% python3 -q
>>> import numpy as np
>>> import numpy.linalg as la
>>> np.set_printoptions(suppress=True, linewidth=140)
>>> B = np.array([[-2], [-1], [2], [-1], [-1], [-1], [0]])
>>> Z = np.array([[2, 2, 2, 0]])
>>> K = B @ Z
>>> K
array([[-4, -4, -4,  0],
       [-2, -2, -2,  0],
       [ 4,  4,  4,  0],
       [-2, -2, -2,  0],
       [-2, -2, -2,  0],
       [-2, -2, -2,  0],
       [ 0,  0,  0,  0]])
>>> def softmax(z):
...     e = np.exp(z - z.max(axis=-1, keepdims=True))
...     return e / e.sum(axis=-1, keepdims=True)
... 
>>> softmax(K).sum(axis=1)
array([1., 1., 1., 1., 1., 1., 1.])
>>> np.round(softmax(10 * K[2]), 1) + 0
array([0.3, 0.3, 0.3, 0. ])
>>> S = K @ K.T / np.sqrt(4)
>>> np.round(softmax(S)[2] @ K, 1)
array([4., 4., 4., 0.])
>>> t = np.deg2rad(36)
>>> data = np.eye(3)
>>> data[np.ix_([2, 1], [2, 1])] = [[np.cos(t), -np.sin(t)], [np.sin(t), np.cos(t)]]
>>> data.round(1)
array([[ 1. ,  0. ,  0. ],
       [ 0. ,  0.8,  0.6],
       [ 0. , -0.6,  0.8]])
>>> U, s, vt = la.svd(data, full_matrices=False)
>>> s.round(1)
array([1., 1., 1.])
>>> U.shape, s.shape, vt.shape
((3, 3), (3,), (3, 3))
>>> vt @ vt.T
array([[1., 0., 0.],
       [0., 1., 0.],
       [0., 0., 1.]])
>>> np.round(np.sqrt((s ** 2).sum()), 1), np.round(la.norm(data), 1)
(np.float64(1.7), np.float64(1.7))
>>> np.round(np.sort(np.abs(la.eigvals(data))), 1)
array([1., 1., 1.])
>>> np.round(data @ data, 1)
array([[ 1. ,  0. ,  0. ],
       [ 0. ,  0.3,  1. ],
       [ 0. , -1. ,  0.3]])
>>> np.round(np.trace(data), 1)
np.float64(2.6)
>>> np.allclose(data @ data.T, data.T @ data)
True
>>> round(float(la.det(data)), 1)
1.0
>>> F = np.load("block5.npy")
>>> F
array([[ 0, -3, -2, -2],
       [ 0,  0, -1, -3],
       [ 0,  0,  0,  0],
       [ 0,  0,  0,  0]])
>>> U, s, vt = la.svd(F)
>>> evecs = vt[:(s > 1e-8).sum()]
>>> rng = np.random.default_rng(7309)
>>> vec = F[3] + 5 * F[0] + rng.integers(2) * np.eye(4)[3]
>>> vec
array([  0., -15., -10.,  -9.])
>>> np.round(evecs.T @ evecs, 1)
array([[ 0. ,  0. ,  0. ,  0. ],
       [ 0. ,  0.8,  0.3, -0.1],
       [ 0. ,  0.3,  0.2,  0.3],
       [ 0. , -0.1,  0.3,  0.9]])
>>> np.round(np.diag(evecs.T @ evecs), 1)
array([0. , 0.8, 0.2, 0.9])
>>> U, s, vt = la.svd(F)
>>> s.round(1)
array([4.7, 2.2, 0. , 0. ])
>>> B = U[:, :2] @ np.diag(s[:2]) @ vt[:2]
>>> round(np.abs(F - B).max(), 1)
np.float64(0.0)
>>> np.round(la.norm(F - B, 2), 1), s[2]
(np.float64(0.0), np.float64(0.0))
>>> la.matrix_rank(F, rtol=0.05)
np.int64(2)
>>> la.matrix_rank(B)
np.int64(2)
>>> np.round(la.eigvals(F).sum().real, 1)
np.float64(0.0)
>>> np.einsum("ij,ji->", F, F)
np.int64(0)
>>> np.round(la.det(F.T), 1)
np.float64(0.0)
>>> np.einsum("ii->", F)
np.int64(0)
>>> np.round(la.eigvals(F), 1)
array([0., 0., 0., 0.])
